In [1]: import numpy as np

In [2]: import numpy.linalg as la

In [3]: np.set_printoptions(precision=3, suppress=True, linewidth=140)

In [4]: def rnd(a):
   ...:     return np.round(a, 3) + 0
   ...: 

In [5]: M = np.load("out3.npy")

In [6]: M
Out[6]: 
array([[1, 8, 0, 0, 8, 2],
       [8, 9, 0, 1, 5, 6],
       [0, 0, 0, 0, 0, 0],
       [3, 9, 0, 6, 7, 6],
       [7, 5, 0, 3, 4, 8],
       [8, 0, 0, 5, 5, 8]])

In [7]: np.allclose(M[:-1].T @ la.lstsq(M[:-1].T, M[-1])[0], M[-1])
Out[7]: False

In [8]: rnd(np.trace(la.pinv(M) @ M))
Out[8]: np.float64(5.0)

In [9]: la.lstsq(M[:-1].T, M[-1])[2]
Out[9]: np.int32(4)

In [10]: try:
    ...:     la.inv(M)
    ...: except la.LinAlgError as e:
    ...:     print(e)
    ...: 
Singular matrix

In [11]: rnd(M @ la.pinv(M) @ M)
Out[11]: 
array([[1., 8., 0., 0., 8., 2.],
       [8., 9., 0., 1., 5., 6.],
       [0., 0., 0., 0., 0., 0.],
       [3., 9., 0., 6., 7., 6.],
       [7., 5., 0., 3., 4., 8.],
       [8., 0., 0., 5., 5., 8.]])

In [12]: rnd(np.abs(la.eigvals(M)).max())
Out[12]: np.float64(25.859)

In [13]: (M - M.T) / 2
Out[13]: 
array([[ 0. ,  0. ,  0. , -1.5,  0.5, -3. ],
       [ 0. ,  0. ,  0. , -4. ,  0. ,  3. ],
       [ 0. ,  0. ,  0. ,  0. ,  0. ,  0. ],
       [ 1.5,  4. ,  0. ,  0. ,  2. ,  0.5],
       [-0.5,  0. ,  0. , -2. ,  0. ,  1.5],
       [ 3. , -3. ,  0. , -0.5, -1.5,  0. ]])

In [14]: M @ M
Out[14]: 
array([[137, 120,   0,  42,  90, 130],
       [166, 179,   0,  60, 166, 164],
       [  0,   0,   0,   0,   0,   0],
       [190, 194,   0,  96, 169, 200],
       [148, 148,   0,  75, 158, 158],
       [122, 134,   0,  85, 159, 150]])

In [15]: np.allclose(M, M.T)
Out[15]: False

In [16]: rnd(la.det(M))
Out[16]: np.float64(0.0)

In [17]: la.determinant(M)
---------------------------------------------------------------------------
AttributeError                            Traceback (most recent call last)
Cell In[17], line 1
----> 1 la.determinant(M)

AttributeError: module 'numpy.linalg' has no attribute 'determinant'

In [18]: np.allclose(M @ M.T, M.T @ M)
Out[18]: False

In [19]: rnd(np.sort(np.abs(la.eigvals(M))))
Out[19]: array([ 0.   ,  3.386,  3.386,  4.369,  4.369, 25.859])
